$ ipython --no-banner

In [1]: import numpy as np

In [2]: from numpy import linalg as LA

In [3]: np.set_printoptions(precision=2, suppress=True, linewidth=100, sign=" ")

In [4]: def rd(a):
   ...:     return np.round(a, 2) + 0
   ...: 

In [5]: M = np.load("arr.npy")

In [6]: M
Out[6]: 
array([[  0,   0,   0,   0,  16,   9],
       [  8,   5,   8,  16,  49,   0],
       [  2,   5,   0,   0,  20,   0],
       [  2,   6,   0,   0,   0,  18],
       [  0,   0,  11,  23,  15,   3],
       [  0,   0,   4,   1,   0,   0],
       [  0,  14,   0,  10,  24,  27],
       [  0,   0,   0,   0,  30,   0],
       [  0,   5,   0,   4,   9,  18],
       [  0,  11,  16,  37,  20,   6],
       [  0,   0,   0,   1,  35,   0],
       [  5,   0,   0,   0,   1,   0],
       [ 10,   0,   0,   0,  32,   0],
       [  0,   0,   0,   0,  20,  12],
       [  0,   2,   0,   0,  39,   0],
       [  4,   0,   0,   0,  16,   0],
       [  1,  25,  25,  60,   3,  27],
       [  3,  11,   2,   1,   0,  18],
       [  9,  15,   0,   0,   0,  12],
       [  0,   6,   7,  22,  12,  15],
       [  7,  10,   0,   0,   0,   6],
       [  8,   4,  29,  51,  13,   0],
       [  5,   0,  20,  28,  21,   0],
       [  2,   1,   3,   0,   0,   3],
       [ 23,   5,  23,  20,   0,   9]])

In [7]: vec = np.array([6, 7, 2, 5, 1, 8])

In [8]: target = M @ vec

In [9]: target
Out[9]: 
array([  88,  228,   67,  198,  176,   13,  388,   30,  208,  362,   40,   31,   92,  116,   53,
         40,  750,  248,  255,  298,  160,  402,  231,   49,  391])

In [10]: rd(LA.pinv(M) @ M)
Out[10]: 
array([[ 1.,  0.,  0.,  0.,  0.,  0.],
       [ 0.,  1.,  0.,  0.,  0.,  0.],
       [ 0.,  0.,  1.,  0.,  0.,  0.],
       [ 0.,  0.,  0.,  1.,  0.,  0.],
       [ 0.,  0.,  0.,  0.,  1.,  0.],
       [ 0.,  0.,  0.,  0.,  0.,  1.]])

In [11]: rng = np.random.default_rng(6912)

In [12]: target = target + 0.1 * rng.normal(size=25)

In [13]: rd(target)
Out[13]: 
array([  87.97,  228.05,   66.96,  197.85,  176.05,   13.07,  387.88,   30.17,  208.04,  362.07,
         39.94,   30.84,   92.02,  116.09,   52.8 ,   39.86,  749.87,  247.96,  255.08,  298.08,
        160.03,  402.03,  230.92,   49.01,  391.2 ])

In [14]: coef, *_ = LA.lstsq(M, target)

In [15]: rd(M.T @ (target - M @ coef))
Out[15]: array([ 0.,  0.,  0.,  0.,  0.,  0.])

In [16]: rd(coef)
Out[16]: array([ 6.,  7.,  2.,  5.,  1.,  8.])

In [17]: rd(LA.norm(target - M @ coef))
Out[17]: np.float64(0.47)
